$ ipython --no-banner

In [1]: import numpy as np

In [2]: np.set_printoptions(precision=1, suppress=True, linewidth=200)

In [3]: F = np.load("layer18.npy")

In [4]: F
Out[4]: 
array([[-3, -2,  3, -3, -3,  1,  0],
       [ 0, -1, -3, -2,  3,  1,  0],
       [-3, -3, -1, -3,  0,  3,  1],
       [-2, -1,  0,  1,  3, -2,  1],
       [ 3,  0, -2, -3, -1,  1, -1],
       [ 2, -1, -3,  3, -1,  3,  0],
       [ 2,  3, -3,  3, -2, -3, -2]])

In [5]: Q, R = np.linalg.qr(F)

In [6]: np.round(Q @ R, 1) + 0
Out[6]: 
array([[-3., -2.,  3., -3., -3.,  1.,  0.],
       [ 0., -1., -3., -2.,  3.,  1.,  0.],
       [-3., -3., -1., -3.,  0.,  3.,  1.],
       [-2., -1.,  0.,  1.,  3., -2.,  1.],
       [ 3.,  0., -2., -3., -1.,  1., -1.],
       [ 2., -1., -3.,  3., -1.,  3.,  0.],
       [ 2.,  3., -3.,  3., -2., -3., -2.]])

In [7]: round(abs(R[0, 0]), 1), round(float(np.linalg.norm(F[:, 0])), 1)
Out[7]: (np.float64(6.2), 6.2)

In [8]: Q.shape, R.shape
Out[8]: ((7, 7), (7, 7))

In [9]: rng = np.random.default_rng(1)

In [10]: out = F + rng.integers(-2, 3, (7, 5)) @ rng.integers(-2, 3, (5, 7))

In [11]: out
Out[11]: 
array([[ 5, -8,  0,  0, -5,  5, -5],
       [ 1, -9,  1, -6,  0, 14, -2],
       [-1, -1, -7,  2, -3, -2,  1],
       [-2,  2,  0, -3, -1,  2,  2],
       [ 1, -1,  0, -5, -3,  1,  2],
       [ 4, -1,  0, -2, -1,  8, -1],
       [ 6, -1,  2, -3, -1,  6, -5]])

In [12]: np.abs(out - F).sum(axis=1)
Out[12]: array([31, 35, 23, 16, 12, 16, 32])

In [13]: A = np.loadtxt("mat.csv", delimiter=",")

In [14]: A
Out[14]: 
array([[  1.,  -3.,   9., -27.],
       [  1.,  -2.,   4.,  -8.],
       [  1.,  -1.,   1.,  -1.],
       [  1.,   0.,   0.,   0.],
       [  1.,   1.,   1.,   1.],
       [  1.,   2.,   4.,   8.],
       [  1.,   3.,   9.,  27.],
       [  1.,   4.,  16.,  64.]])

In [15]: # column 3 dominates

In [16]: labels = rng.permutation(4)

In [17]: out = A[:, labels] * rng.choice([-1, 1], 4)

In [18]: out
Out[18]: 
array([[ -1.,  -3.,   9., -27.],
       [ -1.,  -2.,   4.,  -8.],
       [ -1.,  -1.,   1.,  -1.],
       [ -1.,   0.,   0.,   0.],
       [ -1.,   1.,   1.,   1.],
       [ -1.,   2.,   4.,   8.],
       [ -1.,   3.,   9.,  27.],
       [ -1.,   4.,  16.,  64.]])

In [19]: U, _, Vt = np.linalg.svd(A.T @ out)

In [20]: labels
Out[20]: array([0, 1, 2, 3])

In [21]: np.round(U @ Vt, 1) + 0
Out[21]: 
array([[-1.,  0.,  0.,  0.],
       [ 0.,  1.,  0.,  0.],
       [ 0.,  0.,  1.,  0.],
       [ 0.,  0.,  0.,  1.]])

In [22]: np.round(np.linalg.lstsq(A, out)[0], 1) + 0
Out[22]: 
array([[-1.,  0.,  0.,  0.],
       [ 0.,  1.,  0.,  0.],
       [ 0.,  0.,  1.,  0.],
       [ 0.,  0.,  0.,  1.]])
